% python3 -q
>>> import numpy as np
>>> import numpy.linalg as la
>>> np.set_printoptions(precision=3, suppress=True, linewidth=100, sign=" ")
>>> r0 = np.array([-1, -3, 0])
>>> g = np.array([5, 8, 2, 2, 8])
>>> W0 = np.outer(r0, g)
>>> W0
array([[ -5,  -8,  -2,  -2,  -8],
       [-15, -24,  -6,  -6, -24],
       [  0,   0,   0,   0,   0]])
>>> np.round(la.norm(W0, 2) / la.norm(W0), 3)
np.float64(1.0)
>>> np.argsort(-la.norm(W0, axis=0).round(6), kind="stable")[:3]
array([ 1,  4,  0])
>>> other = np.array([[-5, 6, 1], [3, 1, 5], [0, 7, 9], [1, 9, -2], [6, 4, 7]])
>>> la.matrix_rank(np.vstack([W0, other.T]))
np.int64(4)
>>> np.einsum("ik,kj->ji", W0, other)
array([[ -49, -147,    0],
       [-102, -306,    0],
       [-115, -345,    0]])
>>> other.T @ W0.T
array([[ -49, -147,    0],
       [-102, -306,    0],
       [-115, -345,    0]])
>>> np.einsum("ij,ij->i", W0, W0)
array([  161,  1449,     0])
>>> other = np.array([[-1, -2, 2], [3, 1, 2]])
>>> K = np.block([[np.zeros((2, 2)), other], [other.T, np.zeros((3, 3))]])
>>> K
array([[ 0.,  0., -1., -2.,  2.],
       [ 0.,  0.,  3.,  1.,  2.],
       [-1.,  3.,  0.,  0.,  0.],
       [-2.,  1.,  0.,  0.,  0.],
       [ 2.,  2.,  0.,  0.,  0.]])
>>> other = np.array([[-2, 2, 3], [2, 3, -1]])
>>> W2 = np.kron(other, K)
>>> W2
array([[-0., -0.,  2.,  4., -4.,  0.,  0., -2., -4.,  4.,  0.,  0., -3., -6.,  6.],
       [-0., -0., -6., -2., -4.,  0.,  0.,  6.,  2.,  4.,  0.,  0.,  9.,  3.,  6.],
       [ 2., -6., -0., -0., -0., -2.,  6.,  0.,  0.,  0., -3.,  9.,  0.,  0.,  0.],
       [ 4., -2., -0., -0., -0., -4.,  2.,  0.,  0.,  0., -6.,  3.,  0.,  0.,  0.],
       [-4., -4., -0., -0., -0.,  4.,  4.,  0.,  0.,  0.,  6.,  6.,  0.,  0.,  0.],
       [ 0.,  0., -2., -4.,  4.,  0.,  0., -3., -6.,  6., -0., -0.,  1.,  2., -2.],
       [ 0.,  0.,  6.,  2.,  4.,  0.,  0.,  9.,  3.,  6., -0., -0., -3., -1., -2.],
       [-2.,  6.,  0.,  0.,  0., -3.,  9.,  0.,  0.,  0.,  1., -3., -0., -0., -0.],
       [-4.,  2.,  0.,  0.,  0., -6.,  3.,  0.,  0.,  0.,  2., -1., -0., -0., -0.],
       [ 4.,  4.,  0.,  0.,  0.,  6.,  6.,  0.,  0.,  0., -2., -2., -0., -0., -0.]])
>>> la.matrix_rank(W2)
np.int64(8)
>>> W2.shape
(10, 15)
>>> ev, V = la.eigh(K)
>>> vec = np.array([7, 6, 6, 3, 6])
>>> np.abs(K).sum(axis=1).max(), round(np.abs(ev).max(), 3)
(np.float64(6.0), np.float64(3.767))
>>> vec @ K @ vec
np.float64(396.0)
>>> np.round(V * np.abs(ev) @ V.T, 3) + 0
array([[ 2.996, -0.148,  0.   ,  0.   ,  0.   ],
       [-0.148,  3.739,  0.   ,  0.   ,  0.   ],
       [ 0.   ,  0.   ,  2.667,  1.38 ,  0.992],
       [ 0.   ,  0.   ,  1.38 ,  1.552, -0.828],
       [ 0.   ,  0.   ,  0.992, -0.828,  2.516]])
>>> rng = np.random.default_rng(94)
>>> labels = rng.permutation(5)
>>> labels
array([ 0,  4,  2,  3,  1])
>>> other = K[labels][:, labels]
>>> np.allclose(other, K)
False
>>> np.sort(np.abs(la.eigvals(other)))
array([ 0.   ,  2.968,  2.968,  3.767,  3.767])
>>> left, sig, vt = la.svd(K)
>>> sig.round(3) + 0
array([ 3.767,  3.767,  2.968,  2.968,  0.   ])
>>> other = left[:, :4] @ np.diag(sig[:4]) @ vt[:4]
>>> np.round(la.norm(K - other) / la.norm(K), 3)
np.float64(0.0)
>>> X = np.load("case5.npy")
>>> X
array([[ 1.   ,  0.2  ,  0.04 ,  0.008],
       [ 0.2  ,  1.   ,  0.2  ,  0.04 ],
       [ 0.04 ,  0.2  ,  1.   ,  0.2  ],
       [ 0.008,  0.04 ,  0.2  ,  1.   ]])
>>> # equal to its transpose
>>> X.sum(axis=1)
array([ 1.248,  1.44 ,  1.44 ,  1.248])
>>> np.count_nonzero(X)
np.int64(16)
>>> other = np.array([[5, 2, 4], [0, 1, 1], [5, 5, 1]])
>>> mat = other - other.T
>>> mat
array([[ 0,  2, -1],
       [-2,  0, -4],
       [ 1,  4,  0]])
>>> # skew-symmetric
>>> [round(float(x), 3) for x in la.svd(mat, compute_uv=False)[:3]]
[4.583, 4.583, 0.0]
>>> round(float(la.norm(mat, 2) / la.norm(mat)), 3)
0.707
>>> la.matrix_rank(mat, rtol=0.1)
np.int64(2)
>>> la.cond(mat) > 100
np.True_
>>> vec = np.array([3, 0, -1])
>>> round(float(la.det(mat)), 3)
0.0
>>> q = la.solve(np.eye(3) - mat, np.eye(3) + mat)
>>> round(la.det(q), 3)
np.float64(1.0)
>>> np.round(q @ q.T, 3) + 0
array([[ 1.,  0.,  0.],
       [ 0.,  1.,  0.],
       [ 0.,  0.,  1.]])
>>> left, sig, vt = la.svd(W0)
>>> np.argmax(sig[:-1] / (sig[1:] + 1e-6)) + 1
np.int64(1)
>>> other = left[:, :1] @ np.diag(sig[:1]) @ vt[:1]
>>> la.matrix_rank(other)
np.int64(1)
>>> round(np.abs(W0 - other).max(), 3)
np.float64(0.0)
>>> la.matrix_rank(W0, rtol=0.05)
np.int64(1)
>>> vec = np.array([4, 3, -4])
>>> (mat * vec).sum(axis=1)
array([ 10,   8,  16])
>>> np.einsum("ij,j->i", mat, vec)
array([ 10,   8,  16])
>>> (mat @ vec).argmax()
np.int64(2)
>>> mat @ vec
array([ 10,   8,  16])
>>> la.norm(mat @ vec) <= la.norm(mat, 2) * la.norm(vec) + 1e-9
np.True_
>>> mat @ np.eye(3)[1]
array([ 2.,  0.,  4.])
>>> mat * vec
array([[ 0,  6,  4],
       [-8,  0, 16],
       [ 4, 12,  0]])
>>> mat @ (2 * vec)
array([ 20,  16,  32])
>>> np.sign((mat @ vec).round(6))
array([ 1,  1,  1])
>>> data = np.array([[-8, 7, 1], [4, 0, -8], [-6, 7, 8]]) * (rng.random((3, 3)) < 0.3)
>>> data
array([[ 0,  7,  0],
       [ 4,  0,  0],
       [ 0,  0,  0]])
>>> round(la.norm(data, 2) / la.norm(data), 3)
np.float64(0.868)
>>> la.matrix_rank(data, rtol=0.1)
np.int64(2)
>>> np.argsort(-la.norm(data, axis=0).round(6), kind="stable")[:3]
array([ 1,  0,  2])
>>> left, sig, vt = la.svd(data)
>>> V = vt[:(sig > 1e-8).sum()]
>>> vec = data[0] + -3 * data[2] + rng.integers(2) * np.eye(3)[1]
>>> vec
array([ 0.,  8.,  0.])
>>> round(float(la.norm(vec - V.T @ V @ vec)), 3)
0.0
>>> la.matrix_rank(np.vstack([data, vec]))
np.int64(2)
>>> np.allclose(V.T @ V @ vec, vec)
True
>>> V.T @ V
array([[ 1.,  0.,  0.],
       [ 0.,  1.,  0.],
       [ 0.,  0.,  0.]])
>>> (la.matrix_power((data != 0) + (data.T != 0) + np.eye(3), 3) > 0).astype(int)
array([[ 1,  1,  0],
       [ 1,  1,  0],
       [ 0,  0,  1]])
>>> data @ data
array([[ 28,   0,   0],
       [  0,  28,   0],
       [  0,   0,   0]])
>>> np.round(la.det(data), 3)
np.float64(0.0)
>>> (data != 0).astype(int)
array([[ 0,  1,  0],
       [ 1,  0,  0],
       [ 0,  0,  0]])
>>> J = np.load("out13.npy")
>>> J
array([[ 0,  1,  0,  1],
       [ 2,  2,  2,  2],
       [ 0,  1,  0,  1],
       [ 2,  2,  2,  2]])
>>> # looks like rank 2
>>> left, sig, vt = la.svd(J)
>>> V = vt[:(sig > 1e-8).sum()]
>>> vec = J[1] + -1 * J[3] + rng.integers(2) * np.eye(4)[0]
>>> vec
array([ 1.,  0.,  0.,  0.])
>>> np.diag(V.T @ V)
array([ 0.5,  0.5,  0.5,  0.5])
>>> np.allclose(V.T @ V @ vec, vec)
False
>>> round(float(la.det(J)), 3)
0.0
>>> (J + J.T) / 2
array([[ 0. ,  1.5,  0. ,  1.5],
       [ 1.5,  2. ,  1.5,  2. ],
       [ 0. ,  1.5,  0. ,  1.5],
       [ 1.5,  2. ,  1.5,  2. ]])
>>> (J - J.T) / 2
array([[ 0. , -0.5,  0. , -0.5],
       [ 0.5,  0. ,  0.5,  0. ],
       [ 0. , -0.5,  0. , -0.5],
       [ 0.5,  0. ,  0.5,  0. ]])
